>>> import numpy as np
>>> np.set_printoptions(precision=1, suppress=True, linewidth=100)
>>> def tidy(a):
...     return np.round(a, 1) + 0
... 
>>> F = np.load("dump.npy")
>>> F
array([[ 5, -1,  5, -1],
       [-2,  4, -2,  4],
       [ 5, -1,  5, -1],
       [-2,  4, -2,  4]])
>>> Uu, s, Vt = np.linalg.svd(F)
>>> np.argmax(s[:-1] / (s[1:] + 1e-6)) + 1
np.int64(2)
>>> tidy(s)
array([12.2,  5.9,  0. ,  0. ])
>>> M2 = Uu[:, :2] @ np.diag(s[:2]) @ Vt[:2]
>>> np.linalg.matrix_rank(F, rtol=0.05)
np.int64(2)
>>> tidy(np.linalg.norm(F - M2, 2)), tidy(s[2])
(np.float64(0.0), np.float64(0.0))
>>> tidy(np.abs(F - M2).max())
np.float64(0.0)
>>> data = np.diag(np.array([-1, 8, 5, 8, -1, -8, -4])) + -1 * np.eye(7, k=1) + -1 * np.eye(7, k=-1)
>>> data
array([[-1., -1.,  0.,  0.,  0.,  0.,  0.],
       [-1.,  8., -1.,  0.,  0.,  0.,  0.],
       [ 0., -1.,  5., -1.,  0.,  0.,  0.],
       [ 0.,  0., -1.,  8., -1.,  0.,  0.],
       [ 0.,  0.,  0., -1., -1., -1.,  0.],
       [ 0.,  0.,  0.,  0., -1., -8., -1.],
       [ 0.,  0.,  0.,  0.,  0., -1., -4.]])
>>> rng = np.random.default_rng(639852)
>>> lab = rng.permutation(7)
>>> lab
array([2, 0, 1, 3, 4, 5, 6])
>>> M2 = data[lab][:, lab]
>>> np.diag(M2)
array([ 5., -1.,  8.,  8., -1., -8., -4.])
>>> tidy(np.sort(np.abs(np.linalg.eigvals(M2))))
array([1. , 1.1, 3.8, 4.5, 8.1, 8.4, 8.7])
>>> np.allclose(M2, data)
False
>>> np.trace(M2)
np.float64(7.0)
>>> tidy(np.linalg.det(M2)), tidy(np.linalg.det(data[lab]))
(np.float64(10625.0), np.float64(10625.0))
>>> vals, evecs = np.linalg.eigh(data)
>>> x0 = np.array([5, 2, 8, 5, -4, -5, -2])
>>> tidy(evecs * np.maximum(vals, 0) @ evecs.T)
array([[ 0.1, -0.9,  0. ,  0. ,  0. ,  0. ,  0. ],
       [-0.9,  8. , -1. ,  0. ,  0. ,  0. ,  0. ],
       [ 0. , -1. ,  5. , -1. ,  0. ,  0. ,  0. ],
       [ 0. ,  0. , -1. ,  8. , -0.9,  0.1,  0. ],
       [ 0. ,  0. ,  0. , -0.9,  0.1,  0. ,  0. ],
       [ 0. ,  0. ,  0. ,  0.1,  0. ,  0. ,  0. ],
       [ 0. ,  0. ,  0. ,  0. ,  0. ,  0. ,  0. ]])
>>> tidy(np.linalg.norm(data, 2))
np.float64(8.7)
>>> np.linalg.norm(data, axis=1).argmax()
np.int64(1)
>>> tidy(np.linalg.norm(data, axis=0))
array([1.4, 8.1, 5.2, 8.1, 1.7, 8.1, 4.1])
>>> tidy(np.linalg.norm(data[0], 1)), tidy(np.linalg.norm(data[0], np.inf))
(np.float64(2.0), np.float64(1.0))
>>> tidy(np.linalg.norm(data[0] - data[5]))
np.float64(8.2)
>>> tidy(np.linalg.norm(data, axis=1))
array([1.4, 8.1, 5.2, 8.1, 1.7, 8.1, 4.1])
>>> tidy(np.linalg.norm(data) ** 2 / np.linalg.norm(data, 2) ** 2)
np.float64(3.3)
>>> gram = data.T @ data
>>> (data @ data.T).shape
(7, 7)
>>> tidy(np.linalg.svd(data, compute_uv=False) ** 2)
array([74.9, 70. , 65.8, 19.9, 14.3,  1.2,  0.9])
>>> np.trace(gram), (data ** 2).sum()
(np.float64(247.0), np.float64(247.0))
>>> np.allclose(gram, gram.T)
True
>>> q, evecs = np.linalg.qr(data[:, :4])[0], np.linalg.qr(data[:, 4:])[0]
>>> s = np.linalg.svd(q.T @ evecs, compute_uv=False)
>>> tidy(np.degrees(np.arccos(s.clip(0, 1))))
array([48. , 89.8, 90. ])
>>> tidy(np.linalg.norm(q @ q.T - evecs @ evecs.T, 2))
np.float64(1.0)
>>> W0 = -2 * np.eye(8) + np.ones((8, 8))
>>> W0
array([[-1.,  1.,  1.,  1.,  1.,  1.,  1.,  1.],
       [ 1., -1.,  1.,  1.,  1.,  1.,  1.,  1.],
       [ 1.,  1., -1.,  1.,  1.,  1.,  1.,  1.],
       [ 1.,  1.,  1., -1.,  1.,  1.,  1.,  1.],
       [ 1.,  1.,  1.,  1., -1.,  1.,  1.,  1.],
       [ 1.,  1.,  1.,  1.,  1., -1.,  1.,  1.],
       [ 1.,  1.,  1.,  1.,  1.,  1., -1.,  1.],
       [ 1.,  1.,  1.,  1.,  1.,  1.,  1., -1.]])
>>> vals, evecs = np.linalg.eigh(W0)
>>> x0 = np.array([0, 1, 2, 0, 3, 3, 2, 0])
>>> tidy(x0 @ W0 @ x0 / (x0 @ x0)), tidy(vals[0]), tidy(vals[-1])
(np.float64(2.5), np.float64(-2.0), np.float64(6.0))
>>> tidy(evecs * np.abs(vals) @ evecs.T)
array([[2.5, 0.5, 0.5, 0.5, 0.5, 0.5, 0.5, 0.5],
       [0.5, 2.5, 0.5, 0.5, 0.5, 0.5, 0.5, 0.5],
       [0.5, 0.5, 2.5, 0.5, 0.5, 0.5, 0.5, 0.5],
       [0.5, 0.5, 0.5, 2.5, 0.5, 0.5, 0.5, 0.5],
       [0.5, 0.5, 0.5, 0.5, 2.5, 0.5, 0.5, 0.5],
       [0.5, 0.5, 0.5, 0.5, 0.5, 2.5, 0.5, 0.5],
       [0.5, 0.5, 0.5, 0.5, 0.5, 0.5, 2.5, 0.5],
       [0.5, 0.5, 0.5, 0.5, 0.5, 0.5, 0.5, 2.5]])
>>> T = np.stack([W0, 5 * W0, W0[::-1]])
>>> tidy(np.linalg.norm(T, axis=(1, 2)))
array([ 8., 40.,  8.])
>>> T.sum(axis=0)
array([[-5.,  7.,  7.,  7.,  7.,  7.,  7.,  5.],
       [ 7., -5.,  7.,  7.,  7.,  7.,  5.,  7.],
       [ 7.,  7., -5.,  7.,  7.,  5.,  7.,  7.],
       [ 7.,  7.,  7., -5.,  5.,  7.,  7.,  7.],
       [ 7.,  7.,  7.,  5., -5.,  7.,  7.,  7.],
       [ 7.,  7.,  5.,  7.,  7., -5.,  7.,  7.],
       [ 7.,  5.,  7.,  7.,  7.,  7., -5.,  7.],
       [ 5.,  7.,  7.,  7.,  7.,  7.,  7., -5.]])
>>> (T @ W0.T).shape
(3, 8, 8)
>>> np.einsum("bij,cij->bc", T, T)
array([[  64.,  320.,   32.],
       [ 320., 1600.,  160.],
       [  32.,  160.,   64.]])
>>> np.linalg.matrix_rank(T)
array([8, 8, 8])
>>> feats = np.load("a.npy")
>>> feats
array([[  9.8,   7.7,  -3.9],
       [  5.7,   4.6, -11.1],
       [  9.7,   2.1,  -5.8],
       [  8.5,   2.9,  -7.4],
       [  7.8,   5.6,  -7.6],
       [  8.7,   8.2,  -5.3],
       [  6.9,  12.5,  -6.7],
       [  6.2,  10.9,  -8.2],
       [  8.1,   5.4,  -7.2],
       [  6.2,   9.1,  -8.9],
       [  6.9,  12. ,  -6.9],
       [  6.6,   8.4,  -8.4],
       [  5. ,  15.3,  -8.5],
       [  8.9,   8.3,  -5.1],
       [  8. ,  10.6,  -5.7],
       [  4.9,  14.9,  -8.9],
       [  9.6,   4.6,  -5.2],
       [  4.5,  11.9, -10.5],
       [  8. ,   6.5,  -7. ],
       [  7.9,   7.5,  -6.8],
       [  6.3,  13.1,  -7.4],
       [  5.6,   9.9,  -9.4],
       [  6.8,  12.6,  -6.7],
       [  6.8,   9.9,  -7.6],
       [  6.2,  11.5,  -8.1],
       [  7.4,  13.9,  -5.4],
       [  3.4,  17.4, -10.3],
       [  5.8,   4.7, -10.9]])
>>> dist = np.linalg.norm(feats[:, None] - feats[None], axis=-1)
>>> tidy(dist[21])
array([7.3, 5.6, 9.5, 7.8, 5.2, 5.4, 4. , 1.7, 5.6, 1.1, 3.5, 2.1, 5.5, 5.7, 4.5, 5.1, 7.9, 2.5,
       4.8, 4.2, 3.8, 0. , 4. , 2.2, 2.1, 5.9, 7.9, 5.4])
>>> np.linalg.matrix_rank(dist ** 2)
np.int64(5)
>>> dist[21].round(6).argsort(kind="stable")[:4]
array([21,  9,  7, 11])
>>> tidy(np.linalg.norm(feats - feats.mean(axis=0), axis=1))
array([4.9, 6.1, 7.9, 6.6, 3.8, 3. , 3.3, 1.9, 4.1, 1.6, 2.7, 1.4, 6.3, 3.3, 2.4, 6.1, 5.9, 4.6,
       3.1, 2.2, 3.8, 2.4, 3.4, 0.6, 2.4, 5. , 9.2, 5.9])
>>> tidy(dist[:5, :5])
array([[0. , 8.8, 5.9, 6.1, 4.7],
       [8.8, 0. , 7.1, 4.9, 4.2],
       [5.9, 7.1, 0. , 2.2, 4.4],
       [6.1, 4.9, 2.2, 0. , 2.8],
       [4.7, 4.2, 4.4, 2.8, 0. ]])
>>> (dist + 1e9 * np.eye(28)).round(6).argmin(axis=1)
array([13, 27,  3,  2,  8, 13, 22, 24,  4, 11,  6,  9, 15,  5, 10, 12,  2, 21, 19, 18, 22,  9,  6,
        7,  7, 22, 12,  1])
>>> dist.shape
(28, 28)
>>> Xs = feats - feats.mean(axis=0)
>>> Uu, s, Vt = np.linalg.svd(Xs, full_matrices=False)
>>> tidy((s ** 2).sum() ** 2 / (s ** 4).sum())
np.float64(1.5)
>>> (np.sign(Uu[:, 0]) == np.sign(Uu[0, 0])).astype(int)
array([1, 1, 1, 1, 1, 1, 0, 0, 1, 0, 0, 1, 0, 1, 0, 0, 1, 0, 1, 1, 0, 0, 0, 0, 0, 0, 0, 1])
>>> np.abs(Vt[0]).argmax()
np.int64(1)
>>> tidy(Vt[0] * np.sign(Vt[0, np.abs(Vt[0]).argmax()]))
array([-0.3,  0.9, -0.1])
>>> tidy(s)
array([21.4, 11.1,  0.1])
>>> np.searchsorted(np.cumsum(s ** 2) / (s ** 2).sum(), 0.9) + 1
np.int64(2)
>>> np.linalg.matrix_rank(Xs)
np.int64(3)
>>> M2 = feats / np.linalg.norm(feats, axis=1, keepdims=True)
>>> gram = M2 @ M2.T
>>> tidy(gram[9])
array([0.9, 0.9, 0.8, 0.9, 1. , 0.9, 1. , 1. , 1. , 1. , 1. , 1. , 1. , 0.9, 1. , 1. , 0.9, 1. ,
       1. , 1. , 1. , 1. , 1. , 1. , 1. , 0.9, 0.9, 0.9])
>>> vals, evecs = np.linalg.eigvalsh(W0)
Traceback (most recent call last):
  File "<python-input-76>", line 1, in <module>
    vals, evecs = np.linalg.eigvalsh(W0)
    ^^^^^^^^^^^
ValueError: too many values to unpack (expected 2)
>>> vals, evecs = np.linalg.eigh(W0)
>>> tidy(np.linalg.eigvalsh(W0 @ W0))
array([ 4.,  4.,  4.,  4.,  4.,  4.,  4., 36.])
>>> tidy(evecs.T @ evecs)
array([[1., 0., 0., 0., 0., 0., 0., 0.],
       [0., 1., 0., 0., 0., 0., 0., 0.],
       [0., 0., 1., 0., 0., 0., 0., 0.],
       [0., 0., 0., 1., 0., 0., 0., 0.],
       [0., 0., 0., 0., 1., 0., 0., 0.],
       [0., 0., 0., 0., 0., 1., 0., 0.],
       [0., 0., 0., 0., 0., 0., 1., 0.],
       [0., 0., 0., 0., 0., 0., 0., 1.]])
>>> tidy(evecs @ np.diag(vals) @ evecs.T)
array([[-1.,  1.,  1.,  1.,  1.,  1.,  1.,  1.],
       [ 1., -1.,  1.,  1.,  1.,  1.,  1.,  1.],
       [ 1.,  1., -1.,  1.,  1.,  1.,  1.,  1.],
       [ 1.,  1.,  1., -1.,  1.,  1.,  1.,  1.],
       [ 1.,  1.,  1.,  1., -1.,  1.,  1.,  1.],
       [ 1.,  1.,  1.,  1.,  1., -1.,  1.,  1.],
       [ 1.,  1.,  1.,  1.,  1.,  1., -1.,  1.],
       [ 1.,  1.,  1.,  1.,  1.,  1.,  1., -1.]])
>>> tidy(evecs.T @ W0 @ evecs)
array([[-2.,  0.,  0.,  0.,  0.,  0.,  0.,  0.],
       [ 0., -2.,  0.,  0.,  0.,  0.,  0.,  0.],
       [ 0.,  0., -2.,  0.,  0.,  0.,  0.,  0.],
       [ 0.,  0.,  0., -2.,  0.,  0.,  0.,  0.],
       [ 0.,  0.,  0.,  0., -2.,  0.,  0.,  0.],
       [ 0.,  0.,  0.,  0.,  0., -2.,  0.,  0.],
       [ 0.,  0.,  0.,  0.,  0.,  0., -2.,  0.],
       [ 0.,  0.,  0.,  0.,  0.,  0.,  0.,  6.]])
>>> M = np.load("w.npy")
>>> M
array([[ 0,  0, -3, -3,  0],
       [-3,  3,  0,  0,  0],
       [ 2,  0,  0,  0,  0],
       [ 0,  0,  0,  0,  0],
       [-2,  0,  0,  0,  0],
       [-2,  0,  0, -2,  0]])
>>> tidy(M @ np.linalg.pinv(M) @ M)
array([[ 0.,  0., -3., -3.,  0.],
       [-3.,  3.,  0.,  0.,  0.],
       [ 2.,  0.,  0.,  0.,  0.],
       [ 0.,  0.,  0.,  0.,  0.],
       [-2.,  0.,  0.,  0.,  0.],
       [-2.,  0.,  0., -2.,  0.]])
>>> np.allclose(M[:-1].T @ np.linalg.lstsq(M[:-1].T, M[-1])[0], M[-1])
False
>>> try:
...     np.linalg.inv(M)
... except np.linalg.LinAlgError as e:
...     print(e)
... 
Last 2 dimensions of the array must be square
>>> x0 = np.array([2, 2, 1, 2, 2])
>>> np.sign((M @ x0).round(6))
array([-1,  0,  1,  0, -1, -1])
>>> x0 @ M
Traceback (most recent call last):
  File "<python-input-89>", line 1, in <module>
    x0 @ M
    ~~~^~~
ValueError: matmul: Input operand 1 has a mismatch in its core dimension 0, with gufunc signature (n?,k),(k,m?)->(n?,m?) (size 6 is different from 5)
>>> np.einsum("ij,j->i", M, x0)
array([-9,  0,  4,  0, -4, -8])
>>> A = np.load("out10.npy")
>>> A
array([[-4, -6,  0],
       [ 4,  6,  0],
       [ 0,  0,  0],
       [-2, -3,  0],
       [ 2,  3,  0],
       [-4, -6,  0],
       [ 0,  0,  0]])
>>> np.abs(np.diag(np.linalg.qr(F)[1])) > 1e-9
array([ True,  True, False, False])
>>> np.unique(F.round(6), axis=0).shape
(2, 4)
>>> arr = np.load("block9.npy")
>>> tidy(arr)
array([[ 0.6, -0.1, -0.5,  0. ,  0.1,  0.1],
       [-0.1,  0. ,  0. ,  0. ,  0. ,  0. ],
       [-0.5,  0. ,  0.4,  0.1,  0.1,  0. ],
       [ 0. ,  0. ,  0.1,  0.1,  0.2,  0. ],
       [ 0.1,  0. ,  0.1,  0.2,  0.9,  0.2],
       [ 0.1,  0. ,  0. ,  0. ,  0.2,  0.1]])
>>> M2 = data / np.linalg.norm(data, axis=1, keepdims=True)
>>> gram = M2 @ M2.T
>>> tidy(gram)
array([[ 1. , -0.6,  0.1,  0. ,  0. ,  0. ,  0. ],
       [-0.6,  1. , -0.3,  0. ,  0. ,  0. ,  0. ],
       [ 0.1, -0.3,  1. , -0.3,  0.1,  0. ,  0. ],
       [ 0. ,  0. , -0.3,  1. , -0.5,  0. ,  0. ],
       [ 0. ,  0. ,  0.1, -0.5,  1. ,  0.6,  0.1],
       [ 0. ,  0. ,  0. ,  0. ,  0.6,  1. ,  0.4],
       [ 0. ,  0. ,  0. ,  0. ,  0.1,  0.4,  1. ]])
>>> np.argwhere(np.triu(np.abs(gram) > 0.95, 1))
array([], shape=(0, 2), dtype=int64)
>>> tidy(np.linalg.norm(M2, axis=1))
array([1., 1., 1., 1., 1., 1., 1.])
>>> r = np.linalg.matrix_rank(arr)
>>> r
np.int64(2)
>>> null = np.linalg.svd(arr)[2][r:].T
>>> tidy(null @ null.T)
array([[ 0.4,  0.1,  0.5,  0. , -0.1, -0.1],
       [ 0.1,  1. ,  0. ,  0. ,  0. ,  0. ],
       [ 0.5,  0. ,  0.6, -0.1, -0.1,  0. ],
       [ 0. ,  0. , -0.1,  0.9, -0.2,  0. ],
       [-0.1,  0. , -0.1, -0.2,  0.1, -0.2],
       [-0.1,  0. ,  0. ,  0. , -0.2,  0.9]])
>>> [int(np.linalg.matrix_rank(arr[:i])) for i in range(1, len(arr) + 1)]
[1, 2, 2, 2, 2, 2]
>>> [int(np.linalg.matrix_rank(arr[:, :j + 1])) for j in range(6)]
[1, 2, 2, 2, 2, 2]
>>> Uu, s = np.linalg.svd(arr)
Traceback (most recent call last):
  File "<python-input-108>", line 1, in <module>
    Uu, s = np.linalg.svd(arr)
    ^^^^^
ValueError: too many values to unpack (expected 2)
>>> Uu, s, Vt = np.linalg.svd(arr, full_matrices=False)
>>> np.allclose(Uu * s @ Vt, arr)
True
>>> tidy(np.sqrt((s ** 2).sum())), tidy(np.linalg.norm(arr))
(np.float64(1.4), np.float64(1.4))
>>> tidy(Uu.T @ Uu)
array([[1., 0., 0., 0., 0., 0.],
       [0., 1., 0., 0., 0., 0.],
       [0., 0., 1., 0., 0., 0.],
       [0., 0., 0., 1., 0., 0.],
       [0., 0., 0., 0., 1., 0.],
       [0., 0., 0., 0., 0., 1.]])
>>> E = np.loadtxt("test15.csv", delimiter=",")
>>> E
array([[  9.,  -1., -11.,  -4.,   6.,  -6.,   5.,   3.,   1.],
       [ -1.,  14.,  -1.,  -6.,  11.,   3., -13.,   9.,  -3.],
       [-11.,  -1.,  14.,   5.,  -9.,   6.,  -4.,  -4.,  -1.],
       [ -4.,  -6.,   5.,   9.,  -9.,   6.,   3., -11.,   2.],
       [  6.,  11.,  -9.,  -9.,  14.,  -3.,  -7.,  11.,  -2.],
       [ -6.,   3.,   6.,   6.,  -3.,   9.,  -6.,  -6.,   0.],
       [  5., -13.,  -4.,   3.,  -7.,  -6.,  14.,  -6.,   3.],
       [  3.,   9.,  -4., -11.,  11.,  -6.,  -6.,  14.,  -3.],
       [  1.,  -3.,  -1.,   2.,  -2.,   0.,   3.,  -3.,   1.]])
>>> np.argsort(-np.linalg.norm(E, axis=0).round(6), kind="stable")[:3]
array([4, 7, 1])
>>> tidy(np.linalg.norm(E, 2) / np.linalg.norm(E))
np.float64(0.8)
